% ipython --no-banner

In [1]: import numpy as np

In [2]: np.set_printoptions(precision=3, suppress=True, linewidth=200, floatmode="fixed")

In [3]: r0 = np.array([-1, 3, 0, 3, -1, 1, 3])

In [4]: v = np.array([0, 1, 0, 0, 1, 2, 0, 0, 0, 2])

In [5]: mat = r0[:, None] + v[None, :]

In [6]: print(mat)
[[-1  0 -1 -1  0  1 -1 -1 -1  1]
 [ 3  4  3  3  4  5  3  3  3  5]
 [ 0  1  0  0  1  2  0  0  0  2]
 [ 3  4  3  3  4  5  3  3  3  5]
 [-1  0 -1 -1  0  1 -1 -1 -1  1]
 [ 1  2  1  1  2  3  1  1  1  3]
 [ 3  4  3  3  4  5  3  3  3  5]]

In [7]: print(np.round(mat @ np.linalg.pinv(mat) @ mat, 3) + 0)
[[-1.000  0.000 -1.000 -1.000  0.000  1.000 -1.000 -1.000 -1.000  1.000]
 [ 3.000  4.000  3.000  3.000  4.000  5.000  3.000  3.000  3.000  5.000]
 [ 0.000  1.000  0.000  0.000  1.000  2.000  0.000  0.000  0.000  2.000]
 [ 3.000  4.000  3.000  3.000  4.000  5.000  3.000  3.000  3.000  5.000]
 [-1.000  0.000 -1.000 -1.000  0.000  1.000 -1.000 -1.000 -1.000  1.000]
 [ 1.000  2.000  1.000  1.000  2.000  3.000  1.000  1.000  1.000  3.000]
 [ 3.000  4.000  3.000  3.000  4.000  5.000  3.000  3.000  3.000  5.000]]

In [8]: print(np.linalg.lstsq(mat[:-1].T, mat[-1])[2])
2

In [9]: print(np.unique(mat.round(6), axis=0).shape)
(4, 10)

In [10]: print(round(np.trace(np.linalg.pinv(mat) @ mat), 3))
2.0

In [11]: print(np.abs(np.diag(np.linalg.qr(mat)[1])) > 1e-9)
[ True  True False False False False False]

In [12]: rk = np.linalg.matrix_rank(mat)

In [13]: print(rk)
2

In [14]: N = np.linalg.svd(mat)[2][rk:].T

In [15]: print([int(np.linalg.matrix_rank(np.delete(mat, i, axis=0))) for i in range(7)])
[2, 2, 2, 2, 2, 2, 2]

In [16]: print(N @ N.T)
[[ 0.844 -0.063 -0.156 -0.156 -0.062  0.031 -0.156 -0.156 -0.156  0.031]
 [-0.063  0.875 -0.063 -0.062 -0.125 -0.188 -0.063 -0.063 -0.063 -0.188]
 [-0.156 -0.063  0.844 -0.156 -0.062  0.031 -0.156 -0.156 -0.156  0.031]
 [-0.156 -0.062 -0.156  0.844 -0.063  0.031 -0.156 -0.156 -0.156  0.031]
 [-0.062 -0.125 -0.062 -0.063  0.875 -0.188 -0.062 -0.062 -0.062 -0.188]
 [ 0.031 -0.188  0.031  0.031 -0.188  0.594  0.031  0.031  0.031 -0.406]
 [-0.156 -0.063 -0.156 -0.156 -0.062  0.031  0.844 -0.156 -0.156  0.031]
 [-0.156 -0.063 -0.156 -0.156 -0.062  0.031 -0.156  0.844 -0.156  0.031]
 [-0.156 -0.063 -0.156 -0.156 -0.062  0.031 -0.156 -0.156  0.844  0.031]
 [ 0.031 -0.188  0.031  0.031 -0.188 -0.406  0.031  0.031  0.031  0.594]]

In [17]: J = np.array([[5.0, 0.0, -4.0, 0.0, 3.0, -2.0, 7.0, -4.0],
    ...:     [3.0, -2.0, 5.0, -3.0, -8.0, -3.0, 9.0, 8.0],
    ...:     [0.0, 0.0, 6.0, 9.0, -5.0, 3.0, 7.0, -9.0],
    ...:     [0.0, 0.0, 3.0, 9.0, -3.0, 9.0, -5.0, 3.0],
    ...:     [0.0, 0.0, -9.0, -1.0, -1.0, 9.0, 3.0, 6.0],
    ...:     [0.0, 0.0, 0.0, 8.0, 8.0, 6.0, -7.0, -7.0],
    ...:     [0.0, 0.0, 3.0, 4.0, 9.0, -8.0, 5.0, 4.0],
    ...:     [0.0, 0.0, 8.0, -5.0, 1.0, -6.0, 8.0, -4.0]])

In [18]: r0 = np.array([6, 2, 7, 3, 6, 6, 8, 7])

In [19]: other = J + np.outer(r0, np.eye(8)[4])

In [20]: print(np.linalg.matrix_rank(other - J))
1

In [21]: print(round(float(np.linalg.det(other) / np.linalg.det(J)), 3), round(float(1 + np.linalg.solve(J, r0)[4]), 3))
1.971 1.971

In [22]: print(np.linalg.matrix_rank(np.linalg.inv(other) - np.linalg.inv(J), tol=1e-8))
1
